$ python3 -q
>>> import numpy as np
>>> np.set_printoptions(precision=2, suppress=True, linewidth=200, legacy="1.25")
>>> J = np.load("mat.npy")
>>> print(J)
[[0 1 1 0]
 [1 0 0 0]
 [1 0 0 1]
 [0 0 1 0]]
>>> # equal to its transpose
>>> print(np.all(np.linalg.eigvalsh(J) > 0))
False
>>> rng = np.random.default_rng(5267)
>>> labels = rng.permutation(4)
>>> A2 = J[:, labels] * rng.choice([-1, 1], 4)
>>> print(A2)
[[ 0 -1  0 -1]
 [ 0  0 -1  0]
 [-1  0 -1  0]
 [ 0 -1  0  0]]
>>> Uu, _, VT = np.linalg.svd(J.T @ A2)
>>> print(np.round(np.linalg.lstsq(J, A2)[0], 2) + 0)
[[ 0.  0. -1.  0.]
 [ 0.  0.  0. -1.]
 [ 0. -1.  0.  0.]
 [-1.  0.  0.  0.]]
>>> print(np.round(np.poly(J), 2) + 0)
[ 1.  0. -3.  0.  1.]
>>> X = np.load("block8.npy")
>>> print(X)
[[5. 1. 0. 0.]
 [0. 5. 1. 0.]
 [0. 0. 5. 1.]
 [0. 0. 0. 5.]]
>>> # triangular
>>> labels = rng.permutation(4)
>>> print(labels)
[3 1 2 0]
>>> A2 = X[labels][:, labels]
>>> print(np.allclose(A2, X))
False
>>> print(A2)
[[5. 0. 0. 0.]
 [0. 5. 1. 0.]
 [1. 0. 5. 0.]
 [0. 1. 0. 5.]]
>>> print(np.diag(A2))
[5. 5. 5. 5.]
>>> labels = rng.permutation(4)
>>> A2 = X[:, labels] * rng.choice([-1, 1], 4)
>>> print(A2)
[[-1. -0. -0. -5.]
 [-5. -0. -1. -0.]
 [-0. -1. -5. -0.]
 [-0. -5. -0. -0.]]
>>> Uu, _, VT = np.linalg.svd(X.T @ A2)
>>> print(np.round(np.linalg.lstsq(X, A2)[0], 2) + 0)
[[ 0.  0.  0. -1.]
 [-1.  0.  0.  0.]
 [ 0.  0. -1.  0.]
 [ 0. -1.  0.  0.]]
>>> print(np.round(Uu @ VT, 2) + 0)
[[ 0.  0.  0. -1.]
 [-1.  0.  0.  0.]
 [ 0.  0. -1.  0.]
 [ 0. -1.  0.  0.]]
>>> print(labels)
[1 3 2 0]
